% ipython --no-banner

In [1]: import numpy as np

In [2]: np.set_printoptions(precision=1, suppress=True, linewidth=200)

In [3]: def tidy(a):
   ...:     return np.round(a, 1) + 0
   ...: 

In [4]: W0 = np.loadtxt("block9.csv", delimiter=",")

In [5]: tidy(W0)
Out[5]: 
array([[-1.1,  0.3,  0. , -0.1,  0.5,  0.4, -0.2,  0.2,  0.6],
       [ 0.3,  0. ,  0. ,  0. ,  0.1, -0.4, -0.6, -0.1, -0.1],
       [ 0. ,  0. , -0.9, -0.2,  0.1, -0.1, -0.4, -0.2,  0.2],
       [-0.1,  0. , -0.2,  0.1,  0.3,  0. ,  0.7, -0.4, -0.4],
       [ 0.5,  0.1,  0.1,  0.3, -0.7,  0. , -0.6, -0.3,  0.1],
       [ 0.4, -0.4, -0.1,  0. ,  0. , -0.5,  0.1,  0.6,  0.1],
       [-0.2, -0.6, -0.4,  0.7, -0.6,  0.1,  0.6,  0.4, -1. ],
       [ 0.2, -0.1, -0.2, -0.4, -0.3,  0.6,  0.4,  0.2,  0.1],
       [ 0.6, -0.1,  0.2, -0.4,  0.1,  0.1, -1. ,  0.1, -0.7]])

In [6]: # equal to its transpose

In [7]: [round(float(np.linalg.det(W0[:i, :i])), 2) + 0 for i in range(1, 10)]
Out[7]: [-1.15, -0.04, 0.04, 0.0, -0.01, 0.01, -0.02, 0.0, 0.0]

In [8]: tidy(np.linalg.eigvalsh(W0).min())
Out[8]: np.float64(-2.0)

In [9]: u = np.array([3, -3])

In [10]: tidy(np.correlate(W0[0], W0[5], "full"))
Out[10]: array([-0.1, -0.7,  0. ,  0.6, -0.2,  0.3,  0.5,  0.2, -0.7,  0.6,  0. , -0.6,  0. ,  0.2, -0.2, -0.2,  0.3])

In [11]: tidy(np.convolve(W0[0], u))
Out[11]: array([-3.4,  4.2, -0.7, -0.5,  1.8, -0.2, -1.9,  1.3,  1.3, -1.9])

In [12]: U, sigma, VT = np.linalg.svd(W0)

In [13]: np.argmax(sigma[:-1] / (sigma[1:] + 1e-6)) + 1
Out[13]: np.int64(7)

In [14]: out = U[:, :7] @ np.diag(sigma[:7]) @ VT[:7]

In [15]: np.linalg.matrix_rank(W0, rtol=0.05)
Out[15]: np.int64(7)

In [16]: M = np.arange(35).reshape(7, 5) + -3

In [17]: M
Out[17]: 
array([[-3, -2, -1,  0,  1],
       [ 2,  3,  4,  5,  6],
       [ 7,  8,  9, 10, 11],
       [12, 13, 14, 15, 16],
       [17, 18, 19, 20, 21],
       [22, 23, 24, 25, 26],
       [27, 28, 29, 30, 31]])

In [18]: # rows and columns are dependent

In [19]: out = M / np.linalg.norm(M, axis=1, keepdims=True)

In [20]: C2 = out @ out.T

In [21]: tidy(np.degrees(np.arccos(np.clip(C2[5, 3], -1, 1))))
Out[21]: np.float64(2.4)

In [22]: tidy(C2)
Out[22]: 
array([[ 1. , -0.3, -0.4, -0.5, -0.5, -0.5, -0.5],
       [-0.3,  1. ,  1. ,  1. ,  1. ,  1. ,  1. ],
       [-0.4,  1. ,  1. ,  1. ,  1. ,  1. ,  1. ],
       [-0.5,  1. ,  1. ,  1. ,  1. ,  1. ,  1. ],
       [-0.5,  1. ,  1. ,  1. ,  1. ,  1. ,  1. ],
       [-0.5,  1. ,  1. ,  1. ,  1. ,  1. ,  1. ],
       [-0.5,  1. ,  1. ,  1. ,  1. ,  1. ,  1. ]])

In [23]: U, sigma, VT = np.linalg.svd(M, full_matrices=False)

In [24]: tidy(np.sqrt((sigma ** 2).sum())), tidy(np.linalg.norm(M))
Out[24]: (np.float64(102.1), np.float64(102.1))

In [25]: tidy(sigma)
Out[25]: array([102. ,   4.9,   0. ,   0. ,   0. ])
